$ ipython --no-banner

In [1]: import numpy as np

In [2]: from numpy import linalg as LA

In [3]: np.set_printoptions(precision=3, suppress=True, linewidth=140, legacy="1.25")

In [4]: B = np.array([[1, 0, 1, 0], [2, 0, 1, 3]])

In [5]: W0 = B.T @ B

In [6]: W0
Out[6]: 
array([[5, 0, 3, 6],
       [0, 0, 0, 0],
       [3, 0, 2, 3],
       [6, 0, 3, 9]])

In [7]: round(LA.norm(W0), 3)
Out[7]: 14.765

In [8]: W0.shape
Out[8]: (4, 4)

In [9]: W0[4]
---------------------------------------------------------------------------
IndexError                                Traceback (most recent call last)
Cell In[9], line 1
----> 1 W0[4]

IndexError: index 4 is out of bounds for axis 0 with size 4

In [10]: W0.mean(axis=0)
Out[10]: array([3.5, 0. , 2. , 4.5])

In [11]: W0.sum(axis=0)
Out[11]: array([14,  0,  8, 18])

In [12]: W0.sum(axis=1)
Out[12]: array([14,  0,  8, 18])

In [13]: LA.matrix_rank(W0)
Out[13]: 2

In [14]: np.unravel_index(np.abs(W0).argmax(), W0.shape)
Out[14]: (3, 3)

In [15]: np.zeros(4, 4)
---------------------------------------------------------------------------
TypeError                                 Traceback (most recent call last)
Cell In[15], line 1
----> 1 np.zeros(4, 4)

TypeError: Cannot interpret '4' as a data type

In [16]: r0 = np.array([0, 0, 1])

In [17]: np.convolve(W0[2], r0)
Out[17]: array([0, 0, 3, 0, 2, 3])

In [18]: np.correlate(W0[2], W0[0], "full")
Out[18]: array([18,  9, 12, 39,  9, 10, 15])

In [19]: evals, vecs = LA.eigh(W0)

In [20]: x = np.array([3, 0, 1, -6])

In [21]: round(float(x @ W0 @ x / (x @ x)), 3), round(evals[0], 3), np.round(evals[-1], 3)
Out[21]: (2.978, -0.0, 14.708)

In [22]: np.abs(W0).sum(axis=1).max(), round(float(np.abs(evals).max()), 3)
Out[22]: (18, 14.708)

In [23]: x @ W0 @ x
Out[23]: 137

In [24]: LA.eigvalsh(W0[1:, 1:])
Out[24]: array([ 0.  ,  0.89, 10.11])

In [25]: J = np.load("test7.npy")

In [26]: J
Out[26]: 
array([[2, 0, 0, 3],
       [0, 0, 0, 0],
       [0, 0, 0, 0],
       [0, 0, 0, 1]])

In [27]: rng = np.random.default_rng(305753)

In [28]: idx = rng.permutation(4)

In [29]: idx
Out[29]: array([1, 2, 0, 3])

In [30]: B = J[idx][:, idx]

In [31]: np.allclose(B, J)
Out[31]: False

In [32]: np.round(LA.det(B), 3), np.round(LA.det(J[idx]), 3)
Out[32]: (0.0, 0.0)
